In [1]: import numpy as np

In [2]: import numpy.linalg as la

In [3]: np.set_printoptions(precision=1, suppress=True, linewidth=100, legacy="1.25")

In [4]: arr = np.array([[16, -6, -1, -7, 3, -1],
   ...:     [-6, 15, -6, 4, -1, -4],
   ...:     [-1, -6, 16, -4, -10, 0],
   ...:     [-7, 4, -4, 16, 4, 1],
   ...:     [3, -1, -10, 4, 14, -1],
   ...:     [-1, -4, 0, 1, -1, 13]])

In [5]: # symmetric

In [6]: x0 = np.ones(6)

In [7]: for _ in range(7):
   ...:     x0 = arr @ x0
   ...:     x0 /= la.norm(x0)
   ...:     print(round(x0 @ arr @ x0, 1))
   ...: 
20.4
27.5
29.5
30.2
30.5
30.7
30.7

In [8]: x0
Out[8]: array([-0.2,  0.4, -0.6,  0.5,  0.4, -0.1])

In [9]: round(la.eigvalsh(arr)[-1], 1)
Out[9]: 30.8

In [10]: X, _ = la.qr(np.array([[0.5, 0.1, 1.5, -0.9, 0.9, -1.2],
    ...:     [-0.4, -1.2, 2.1, 0.0, 0.3, -0.8],
    ...:     [-1.2, 0.7, 0.3, -0.4, -1.0, 0.6],
    ...:     [-1.6, -0.8, -0.7, 1.0, -1.0, -1.7],
    ...:     [0.4, -1.5, 0.6, -0.5, 0.6, -0.2],
    ...:     [-1.4, -0.5, -1.6, 0.3, -2.1, 2.3]]))

In [11]: X.round(1) + 0
Out[11]: 
array([[-0.2,  0. , -0.5,  0.4, -0.3,  0.7],
       [ 0.2, -0.5, -0.6, -0.3,  0.5,  0. ],
       [ 0.5,  0.4, -0.5,  0.4, -0.1, -0.4],
       [ 0.6, -0.2,  0.1, -0.4, -0.6,  0.2],
       [-0.2, -0.7,  0.1,  0.5, -0.3, -0.3],
       [ 0.5, -0.1,  0.4,  0.4,  0.5,  0.3]])

In [12]: # orthonormal columns

In [13]: np.round((X + X.T) / 2, 1) + 0
Out[13]: 
array([[-0.2,  0.1,  0. ,  0.5, -0.2,  0.6],
       [ 0.1, -0.5, -0.1, -0.3, -0.1, -0.1],
       [ 0. , -0.1, -0.5,  0.2,  0. ,  0. ],
       [ 0.5, -0.3,  0.2, -0.4,  0. ,  0.3],
       [-0.2, -0.1,  0. ,  0. , -0.3,  0.1],
       [ 0.6, -0.1,  0. ,  0.3,  0.1,  0.3]])

In [14]: x0 = np.array([3, 2, 3, 0, 2, 3])

In [15]: rhs = X @ x0

In [16]: rhs
Out[16]: array([-0.3, -1.7, -0.8,  1. , -3.2,  4.5])

In [17]: np.round(la.solve(X.T, X[1]), 1) + 0
Out[17]: array([0., 1., 0., 0., 0., 0.])

In [18]: np.round(la.solve(X, X[:, 2]), 1) + 0
Out[18]: array([0., 0., 1., 0., 0., 0.])

In [19]: la.solve(X, -2 * rhs)
Out[19]: array([-6., -4., -6.,  0., -4., -6.])

In [20]: la.solve(X, rhs)
Out[20]: array([3., 2., 3., 0., 2., 3.])

In [21]: np.round(la.pinv(X), 1) + 0
Out[21]: 
array([[-0.2,  0.2,  0.5,  0.6, -0.2,  0.5],
       [ 0. , -0.5,  0.4, -0.2, -0.7, -0.1],
       [-0.5, -0.6, -0.5,  0.1,  0.1,  0.4],
       [ 0.4, -0.3,  0.4, -0.4,  0.5,  0.4],
       [-0.3,  0.5, -0.1, -0.6, -0.3,  0.5],
       [ 0.7,  0. , -0.4,  0.2, -0.3,  0.3]])

In [22]: np.round(X @ X.T, 1) + 0
Out[22]: 
array([[1., 0., 0., 0., 0., 0.],
       [0., 1., 0., 0., 0., 0.],
       [0., 0., 1., 0., 0., 0.],
       [0., 0., 0., 1., 0., 0.],
       [0., 0., 0., 0., 1., 0.],
       [0., 0., 0., 0., 0., 1.]])

In [23]: la.norm(X, axis=0)
Out[23]: array([1., 1., 1., 1., 1., 1.])

In [24]: np.round(X[:, 1] @ X[:, 5], 1)
Out[24]: -0.0

In [25]: x0 = np.array([-7, -9, -8, -7, -3, 7])

In [26]: h = np.maximum(X @ x0, 0)

In [27]: h
Out[27]: array([8.1, 8.9, 0. , 3.2, 1.6, 0. ])

In [28]: np.tanh(X @ x0)
Out[28]: array([ 1. ,  1. , -1. ,  1. ,  0.9, -1. ])

In [29]: np.maximum(X @ x0, 0) - np.maximum(-X @ x0, 0)
Out[29]: array([ 8.1,  8.9, -8.9,  3.2,  1.6, -8.1])

In [30]: np.round(X * (h > 1e-9)[:, None], 1) + 0
Out[30]: 
array([[-0.2,  0. , -0.5,  0.4, -0.3,  0.7],
       [ 0.2, -0.5, -0.6, -0.3,  0.5,  0. ],
       [ 0. ,  0. ,  0. ,  0. ,  0. ,  0. ],
       [ 0.6, -0.2,  0.1, -0.4, -0.6,  0.2],
       [-0.2, -0.7,  0.1,  0.5, -0.3, -0.3],
       [ 0. ,  0. ,  0. ,  0. ,  0. ,  0. ]])

In [31]: W0 = np.array([[24.0, 5.0, 20.0, -20.0, 10.0],
    ...:     [5.0, 0.0, 4.0, -4.0, 2.0],
    ...:     [20.0, 4.0, 15.0, -16.0, 8.0],
    ...:     [-20.0, -4.0, -16.0, 15.0, -8.0],
    ...:     [10.0, 2.0, 8.0, -8.0, 3.0]])

In [32]: W0
Out[32]: 
array([[ 24.,   5.,  20., -20.,  10.],
       [  5.,   0.,   4.,  -4.,   2.],
       [ 20.,   4.,  15., -16.,   8.],
       [-20.,  -4., -16.,  15.,  -8.],
       [ 10.,   2.,   8.,  -8.,   3.]])

In [33]: Uu, sigma, VT = la.svd(W0)

In [34]: sigma
Out[34]: array([61.,  1.,  1.,  1.,  1.])

In [35]: other = Uu[:, :1] @ np.diag(sigma[:1]) @ VT[:1]

In [36]: other
Out[36]: 
array([[ 24.6,   4.9,  19.7, -19.7,   9.8],
       [  4.9,   1. ,   3.9,  -3.9,   2. ],
       [ 19.7,   3.9,  15.7, -15.7,   7.9],
       [-19.7,  -3.9, -15.7,  15.7,  -7.9],
       [  9.8,   2. ,   7.9,  -7.9,   3.9]])
